% ipython --no-banner

In [1]: import numpy as np

In [2]: import numpy.linalg as la

In [3]: np.set_printoptions(precision=4, suppress=True, linewidth=140, floatmode="fixed")

In [4]: F = np.loadtxt("layer8.csv", delimiter=",")

In [5]: print(F)
[[ 0.0000  7.0000  1.0000]
 [ 0.0000 14.0000  1.0000]
 [ 0.0000  8.0000  1.0000]
 [ 0.0000 14.0000  1.0000]
 [ 0.0000  8.0000  1.0000]
 [ 0.0000 11.0000  1.0000]
 [ 0.0000 20.0000  1.0000]
 [ 0.0000  2.0000  1.0000]
 [ 0.0000  2.0000  1.0000]
 [ 0.0000 13.0000  1.0000]
 [ 0.0000  2.0000  1.0000]
 [ 0.0000 11.0000  1.0000]
 [ 0.0000  6.0000  1.0000]
 [ 0.0000 10.0000  1.0000]
 [ 0.0000  2.0000  1.0000]
 [ 0.0000  7.0000  1.0000]
 [ 0.0000  3.0000  1.0000]
 [ 0.0000 10.0000  1.0000]
 [ 0.0000 12.0000  1.0000]
 [ 0.0000 12.0000  1.0000]
 [ 2.0000  0.0000  1.0000]
 [ 2.0000  0.0000  1.0000]
 [ 0.0000  5.0000  1.0000]
 [ 0.0000  3.0000  1.0000]
 [ 2.0000  0.0000  1.0000]
 [ 2.0000  0.0000  1.0000]]

In [6]: cov = F.T @ F

In [7]: print(cov)
[[  16.0000    0.0000    8.0000]
 [   0.0000 2012.0000  182.0000]
 [   8.0000  182.0000   26.0000]]

In [8]: print(la.matrix_rank(cov))
3

In [9]: print((F @ F.T).shape)
(26, 26)

In [10]: evals, evecs = la.eigh(cov)

In [11]: print(evals.sum(), np.trace(cov))
2054.0 2054.0

In [12]: print(np.abs(evecs[:, -1]).round(6).argmax())
1

In [13]: print((evals > 1e-8).sum(), (evals < -1e-8).sum())
3 0

In [14]: print(la.eigvalsh(cov + -1 * np.eye(3)))
[   3.1171   20.3416 2027.5412]

In [15]: print(evals)
[   4.1171   21.3416 2028.5412]

In [16]: print(np.abs(evecs[:, -1]))
[0.0004 0.9959 0.0905]

In [17]: print(la.norm(F, axis=1).argmax())
6

In [18]: print(round(float(la.norm(F[23] - F[8])), 4))
1.0

In [19]: print(F[23] @ F[8])
7.0

In [20]: print(np.round(la.norm(F) ** 2 / la.norm(F, 2) ** 2, 4))
1.0126

In [21]: print(np.round(la.norm(F, 2), 4))
45.0393

In [22]: print(np.round(la.norm(F, "nuc"), 4))
51.6881

In [23]: Q, evecs = la.qr(F[:, :2])[0], la.qr(F[:, 2:])[0]

In [24]: sigma = la.svd(Q.T @ evecs, compute_uv=False)

In [25]: print(sigma)
[0.8872]

In [26]: print((sigma > 0.9).sum())
0

In [27]: print(np.degrees(np.arccos(sigma.clip(0, 1))))
[27.4819]

In [28]: B = np.array([[1, 8], [6, 6]])

In [29]: basis = np.array([[2, 5], [5, 7]])

In [30]: M = np.kron(B, basis)

In [31]: print(M)
[[ 2  5 16 40]
 [ 5  7 40 56]
 [12 30 12 30]
 [30 42 30 42]]

In [32]: Q, R = la.qr(M)

In [33]: print(Q @ R)
[[ 2.0000  5.0000 16.0000 40.0000]
 [ 5.0000  7.0000 40.0000 56.0000]
 [12.0000 30.0000 12.0000 30.0000]
 [30.0000 42.0000 30.0000 42.0000]]

In [34]: x = np.array([-2, -4, -5])

In [35]: y = F @ x

In [36]: print(la.lstsq(F, y)[0])
[-2.0000 -4.0000 -5.0000]

In [37]: rng = np.random.default_rng(7690)

In [38]: y = y + 0.3 * rng.normal(size=26)

In [39]: print(y)
[-33.1997 -61.4086 -36.4529 -61.0080 -36.7973 -49.6186 -85.0533 -13.0166 -12.9991 -57.0909 -12.6878 -49.1292 -28.6552 -45.0571 -12.9704
 -33.1339 -17.1722 -45.5274 -52.9223 -52.9811  -9.4420  -9.4258 -24.8807 -16.5879  -9.5443  -8.9809]

In [40]: c, *_ = la.lstsq(F, y)

In [41]: print([round(float(la.norm(la.solve(F.T @ F + lam * np.eye(3), F.T @ y))), 2) for lam in (0, 1, 10, 100)])
[6.69, 6.4, 5.37, 4.3]

In [42]: print(c)
[-2.2511 -4.0205 -4.8461]

In [43]: print(np.round(F.T @ (y - F @ c), 4) + 0)
[0.0000 0.0000 0.0000]

In [44]: U, sigma = la.svd(M)
---------------------------------------------------------------------------
ValueError                                Traceback (most recent call last)
Cell In[44], line 1
----> 1 U, sigma = la.svd(M)

ValueError: too many values to unpack (expected 2)

In [45]: U, sigma, VT = la.svd(M, full_matrices=False)

In [46]: print(np.allclose(U * sigma @ VT, M))
True

In [47]: print((sigma > 1e-8).sum())
4

In [48]: print(np.abs(VT[0]))
[0.2403 0.3888 0.4676 0.7566]

In [49]: print(M.shape)
(4, 4)

In [50]: print(np.diff(M, axis=0))
[[  3   2  24  16]
 [  7  23 -28 -26]
 [ 18  12  18  12]]

In [51]: print(round(float(la.norm(M)), 4))
118.7897

In [52]: B = np.array([[-7, 5], [1, -2]])

In [53]: basis = np.kron(B, M)

In [54]: print(la.matrix_rank(basis))
8

In [55]: X = np.loadtxt("out1.csv", delimiter=",")

In [56]: print(X)
[[ 0.0000  0.0000  0.0000  1.0000]
 [ 0.0000  1.0000  0.0000  0.0000]
 [ 0.0000  0.0000  1.0000  0.0000]
 [-1.0000  0.0000  0.0000  0.0000]]

In [57]: print(X.sum(axis=1))
[ 1.0000  1.0000  1.0000 -1.0000]

In [58]: print(np.unravel_index(np.abs(X).argmax(), X.shape))
(np.int64(0), np.int64(3))

In [59]: print(X.shape)
(4, 4)

In [60]: print(np.abs(X).max())
1.0

In [61]: B = X / la.norm(X, axis=1, keepdims=True)

In [62]: cov = B @ B.T

In [63]: print(cov[3])
[0.0000 0.0000 0.0000 1.0000]

In [64]: print(la.norm(B, axis=1))
[1.0000 1.0000 1.0000 1.0000]

In [65]: A = np.load("dump.npy")

In [66]: print(A)
[[ 0.1907  1.3874  0.0890]
 [ 4.5725 -3.5384 -0.9664]
 [ 1.7288  2.5768 -5.3761]
 [ 0.8848 -0.0434  3.4149]
 [ 3.0130  4.3131  0.4835]
 [ 3.3711 -1.4642 -2.8047]
 [ 1.1377 -7.7159  9.0910]
 [-0.4430  4.6817 -3.4873]
 [-2.7505  0.9566  8.1084]
 [-8.4830 -2.3516  2.2815]
 [ 3.7075 -6.2294 -2.2660]
 [ 1.2235 -5.1560  0.1602]
 [-0.0626  3.5744 -6.5226]
 [ 1.8447 -1.9440 -3.2232]
 [-3.2456 -0.2320 -1.7733]
 [-0.6974  0.3854 -0.0753]
 [-1.9990 -1.2106  2.4387]
 [-1.9878 -1.1219  3.2229]
 [-1.5024  5.8960  1.3482]
 [ 5.2281 -0.1884 -1.8606]
 [ 6.1569  1.4298  1.5031]
 [-6.5197 -1.0835  3.9602]
 [ 0.7627 -1.9342  2.7061]]

In [67]: dist = la.norm(A[:, None] - A[None], axis=-1)

In [68]: print((dist + 1e9 * np.eye(23)).round(6).argmin(axis=1))
[15  5 12 22  0 13 22 12 17 21  1 10  2  5 15  0 17 16  4  5 19  9  3]

In [69]: Q, R = la.qr(A)

In [70]: print(np.round(Q.T @ Q, 4) + 0)
[[1.0000 0.0000 0.0000]
 [0.0000 1.0000 0.0000]
 [0.0000 0.0000 1.0000]]

In [71]: print(np.trace(Q @ Q.T))
3.0

In [72]: print(round(float(abs(R[0, 0])), 4), np.round(la.norm(A[:, 0]), 4))
16.5644 16.5644

In [73]: print(Q @ R)
[[ 0.1907  1.3874  0.0890]
 [ 4.5725 -3.5384 -0.9664]
 [ 1.7288  2.5768 -5.3761]
 [ 0.8848 -0.0434  3.4149]
 [ 3.0130  4.3131  0.4835]
 [ 3.3711 -1.4642 -2.8047]
 [ 1.1377 -7.7159  9.0910]
 [-0.4430  4.6817 -3.4873]
 [-2.7505  0.9566  8.1084]
 [-8.4830 -2.3516  2.2815]
 [ 3.7075 -6.2294 -2.2660]
 [ 1.2235 -5.1560  0.1602]
 [-0.0626  3.5744 -6.5226]
 [ 1.8447 -1.9440 -3.2232]
 [-3.2456 -0.2320 -1.7733]
 [-0.6974  0.3854 -0.0753]
 [-1.9990 -1.2106  2.4387]
 [-1.9878 -1.1219  3.2229]
 [-1.5024  5.8960  1.3482]
 [ 5.2281 -0.1884 -1.8606]
 [ 6.1569  1.4298  1.5031]
 [-6.5197 -1.0835  3.9602]
 [ 0.7627 -1.9342  2.7061]]

In [74]: print(R)
[[-16.5644   1.2379   5.6695]
 [  0.0000  15.9634  -6.5391]
 [  0.0000   0.0000  15.7666]]

In [75]: B = A + rng.integers(-2, 3, (23, 2)) @ rng.integers(-2, 3, (2, 3))

In [76]: print(B)
[[ -1.8093  -1.6126   5.0890]
 [  5.5725  -4.5384  -0.9664]
 [  3.7288   4.5768  -9.3761]
 [ -1.1152  -4.0434   9.4149]
 [  1.0130   1.3131   5.4835]
 [  1.3711  -1.4642  -0.8047]
 [ -0.8623  -7.7159  11.0910]
 [ -2.4430   1.6817   1.5127]
 [ -2.7505  -1.0434  10.1084]
 [ -6.4830   0.6484  -2.7185]
 [  3.7075  -8.2294  -0.2660]
 [  1.2235  -3.1560  -1.8398]
 [  0.9374   6.5744 -10.5226]
 [  1.8447  -2.9440  -2.2232]
 [ -1.2456   2.7680  -6.7733]
 [  1.3026   2.3854  -4.0753]
 [ -3.9990  -2.2106   5.4387]
 [ -2.9878  -1.1219   4.2229]
 [ -3.5024   1.8960   7.3482]
 [  3.2281  -3.1884   3.1394]
 [  5.1569  -0.5702   4.5031]
 [ -4.5197  -1.0835   1.9602]
 [  1.7627   0.0658  -0.2939]]

In [77]: print(np.abs(B - A).sum(axis=1))
[10.0000  2.0000  8.0000 12.0000 10.0000  4.0000  4.0000 10.0000  4.0000 10.0000  4.0000  4.0000  8.0000  2.0000 10.0000  8.0000  6.0000
  2.0000 12.0000 10.0000  6.0000  4.0000  6.0000]

In [78]: m1 = np.load("x.npy")

In [79]: print(m1)
[[ 4  4  4]
 [ 4  8  8]
 [ 4  8 12]]

In [80]: proj = A @ la.solve(A.T @ A, A.T)

In [81]: print(proj @ A[:, 1])
[ 1.3874 -3.5384  2.5768 -0.0434  4.3131 -1.4642 -7.7159  4.6817  0.9566 -2.3516 -6.2294 -5.1560  3.5744 -1.9440 -0.2320  0.3854 -1.2106
 -1.1219  5.8960 -0.1884  1.4298 -1.0835 -1.9342]

In [82]: print(round(float(np.trace(proj)), 4))
3.0

In [83]: mat = np.loadtxt("test4.csv", delimiter=",")

In [84]: print(mat)
[[2.0000 1.0000 0.0000 0.0000]
 [0.0000 2.0000 0.0000 0.0000]
 [0.0000 0.0000 2.0000 1.0000]
 [0.0000 0.0000 0.0000 2.0000]]

In [85]: f, r1 = mat[3], mat[1]

In [86]: print(f @ f)
4.0

In [87]: pr = (f @ r1) / (f @ f) * f

In [88]: print(pr)
[0.0000 0.0000 0.0000 0.0000]

In [89]: print(round(float(la.norm(f + r1) ** 2 + la.norm(f - r1) ** 2), 4))
16.0

In [90]: print(r1 - pr)
[0.0000 2.0000 0.0000 0.0000]

In [91]: x = np.array([-1, 0, -2, 1])

In [92]: y = mat @ x

In [93]: print(y)
[-2.0000  0.0000 -3.0000  2.0000]

In [94]: print(la.solve(mat, mat[:, 1]))
[0.0000 1.0000 0.0000 0.0000]

In [95]: print(la.solve(mat, 3 * y))
[-3.0000  0.0000 -6.0000  3.0000]

In [96]: print(la.solve(mat.T, mat[2]))
[0.0000 0.0000 1.0000 0.0000]

In [97]: U, sigma, VT = la.svd(mat, full_matrices=False)

In [98]: print(np.round(U.T @ U, 4) + 0)
[[1.0000 0.0000 0.0000 0.0000]
 [0.0000 1.0000 0.0000 0.0000]
 [0.0000 0.0000 1.0000 0.0000]
 [0.0000 0.0000 0.0000 1.0000]]

In [99]: print(U.shape, sigma.shape, VT.shape)
(4, 4) (4,) (4, 4)

In [100]: print(np.round(U.T @ mat @ VT.T, 4) + 0)
[[2.5616 0.0000 0.0000 0.0000]
 [0.0000 2.5616 0.0000 0.0000]
 [0.0000 0.0000 1.5616 0.0000]
 [0.0000 0.0000 0.0000 1.5616]]

In [101]: print(np.round(VT @ VT.T, 4) + 0)
[[1.0000 0.0000 0.0000 0.0000]
 [0.0000 1.0000 0.0000 0.0000]
 [0.0000 0.0000 1.0000 0.0000]
 [0.0000 0.0000 0.0000 1.0000]]

In [102]: print(round(float(np.sqrt((sigma ** 2).sum())), 4), round(float(la.norm(mat)), 4))
4.2426 4.2426

In [103]: print((sigma > 1e-8).sum())
4

In [104]: data = np.load("a.npy")

In [105]: print(data)
[[0.1389 0.1389 0.0833 0.3056]
 [0.1389 0.1389 0.0833 0.3056]
 [0.0833 0.0833 0.0500 0.1833]
 [0.3056 0.3056 0.1833 0.6722]]

In [106]: print((data - data.T) / 2)
[[0.0000 0.0000 0.0000 0.0000]
 [0.0000 0.0000 0.0000 0.0000]
 [0.0000 0.0000 0.0000 0.0000]
 [0.0000 0.0000 0.0000 0.0000]]

In [107]: print(round(float(np.abs(la.eigvals(data)).max()), 4))
1.0

In [108]: print(np.trace(data))
1.0

In [109]: print(np.round(la.det(data), 4))
-0.0

In [110]: print((data + data.T) / 2)
[[0.1389 0.1389 0.0833 0.3056]
 [0.1389 0.1389 0.0833 0.3056]
 [0.0833 0.0833 0.0500 0.1833]
 [0.3056 0.3056 0.1833 0.6722]]

In [111]: print(np.allclose(data @ data.T, data.T @ data))
True

In [112]: print(la.matrix_power(data, 4))
[[0.1389 0.1389 0.0833 0.3056]
 [0.1389 0.1389 0.0833 0.3056]
 [0.0833 0.0833 0.0500 0.1833]
 [0.3056 0.3056 0.1833 0.6722]]

In [113]: cov = data.T @ data

In [114]: print(cov)
[[0.1389 0.1389 0.0833 0.3056]
 [0.1389 0.1389 0.0833 0.3056]
 [0.0833 0.0833 0.0500 0.1833]
 [0.3056 0.3056 0.1833 0.6722]]

In [115]: print(np.allclose(cov, cov.T))
True

In [116]: print(np.round(la.eigvalsh(cov)[::-1], 4) + 0)
[1.0000 0.0000 0.0000 0.0000]

In [117]: print(np.round(la.svd(data, compute_uv=False) ** 2, 4) + 0)
[1.0000 0.0000 0.0000 0.0000]

In [118]: print(la.lstsq(data[:-1].T, data[-1])[2])
1

In [119]: print(np.allclose(data[:-1].T @ la.lstsq(data[:-1].T, data[-1])[0], data[-1]))
True

In [120]: print(data @ la.pinv(data) @ data)
[[0.1389 0.1389 0.0833 0.3056]
 [0.1389 0.1389 0.0833 0.3056]
 [0.0833 0.0833 0.0500 0.1833]
 [0.3056 0.3056 0.1833 0.6722]]

In [121]: arr = np.loadtxt("data.csv", delimiter=",")

In [122]: print(arr)
[[ 1.0000 -1.0000  1.0000 -1.0000  1.0000 -1.0000  1.0000 -1.0000]
 [ 1.0000 -1.0000  1.0000 -1.0000 -1.0000  1.0000 -1.0000  1.0000]
 [ 1.0000  1.0000 -1.0000 -1.0000 -1.0000 -1.0000  1.0000  1.0000]]

In [123]: x = np.array([-2, 2, -3, -3, -3, 3, -1, -3])

In [124]: print(arr * x)
[[-2.0000 -2.0000 -3.0000  3.0000 -3.0000 -3.0000 -1.0000  3.0000]
 [-2.0000 -2.0000 -3.0000  3.0000  3.0000  3.0000  1.0000 -3.0000]
 [-2.0000  2.0000  3.0000  3.0000  3.0000 -3.0000 -1.0000 -3.0000]]

In [125]: print(np.einsum("ij,j->i", arr, x))
[-8.0000  0.0000  2.0000]

In [126]: print((arr @ x).argmax())
2

In [127]: print(np.sign((arr @ x).round(6)))
[-1.0000  0.0000  1.0000]

In [128]: print(arr @ (2 * x))
[-16.0000   0.0000   4.0000]

In [129]: print(arr @ x)
[-8.0000  0.0000  2.0000]
